$ ipython --no-banner

In [1]: import numpy as np

In [2]: from numpy import linalg as LA

In [3]: np.set_printoptions(precision=2, suppress=True, linewidth=160, sign=" ")

In [4]: rd = lambda a: np.round(a, 2) + 0

In [5]: data = np.array([[1, -2, 2, 2, 1],
   ...:     [0, 0, -1, 1, 1],
   ...:     [0, 0, 0, 0, -2],
   ...:     [0, 0, 0, 1, 1],
   ...:     [0, 0, 0, 0, 2]])

In [6]: proj = np.triu(np.array([[1, 3, 3, 1, 1],
   ...:     [1, 1, 0, 1, 3],
   ...:     [3, 1, 2, 0, 0],
   ...:     [1, 2, 0, 0, 1],
   ...:     [2, 1, 1, 0, 1]]), 1) + np.eye(5)

In [7]: Y = proj @ data @ LA.inv(proj)

In [8]: print(proj @ data - data @ proj)
[[ 0. -3. -6.  5.  3.]
 [ 0.  0.  0.  1.  6.]
 [ 0.  0.  0.  0.  0.]
 [ 0.  0.  0.  0.  1.]
 [ 0.  0.  0.  0.  0.]]

In [9]: print(np.poly(Y))
[ 1. -4.  5. -2.  0.  0.]

In [10]: print(np.trace(Y), np.trace(data))
4.0 4

In [11]: print(LA.matrix_rank(Y))
4

In [12]: print(rd(LA.det(Y)))
0.0

In [13]: print(Y)
[[ 1. -5. -4. 10.  5.]
 [ 0.  0. -1.  2.  6.]
 [ 0.  0.  0.  0. -2.]
 [ 0.  0.  0.  1.  2.]
 [ 0.  0.  0.  0.  2.]]

In [14]: vec = np.array([5, -2, -3, 0, -1])

In [15]: print((data @ vec).argmax())
0

In [16]: print(np.sign((data @ vec).round(6)))
[ 1  1  1 -1 -1]

In [17]: K = np.loadtxt("run3.csv", delimiter=",")

In [18]: print(K)
[[ 0.  0.  0.]
 [ 0. -1.  0.]
 [ 0.  0. -1.]]

In [19]: # rows and columns are dependent

In [20]: evals, vecs = LA.eigh(K)

In [21]: print(evals.sum(), np.trace(K))
-2.0 -2.0

In [22]: print(vecs @ np.diag(evals) @ vecs.T)
[[ 0.  0.  0.]
 [ 0. -1.  0.]
 [ 0.  0. -1.]]

In [23]: print(vecs.T @ K @ vecs)
[[-1.  0.  0.]
 [ 0. -1.  0.]
 [ 0.  0.  0.]]

In [24]: print(np.abs(vecs[:, -1]))
[ 1.  0.  0.]

In [25]: r = LA.matrix_rank(K)

In [26]: print(r)
2

In [27]: N = LA.svd(K)[2][r:].T

In [28]: print(K @ N)
[[ 0.]
 [ 0.]
 [ 0.]]

In [29]: print(np.allclose(K @ N, 0))
True

In [30]: print(N[:, 0] / N[np.abs(N[:, 0]).round(6).argmax(), 0])
[ 1.  0.  0.]

In [31]: print([int(LA.matrix_rank(np.delete(K, i, axis=0))) for i in range(3)])
[2, 1, 1]
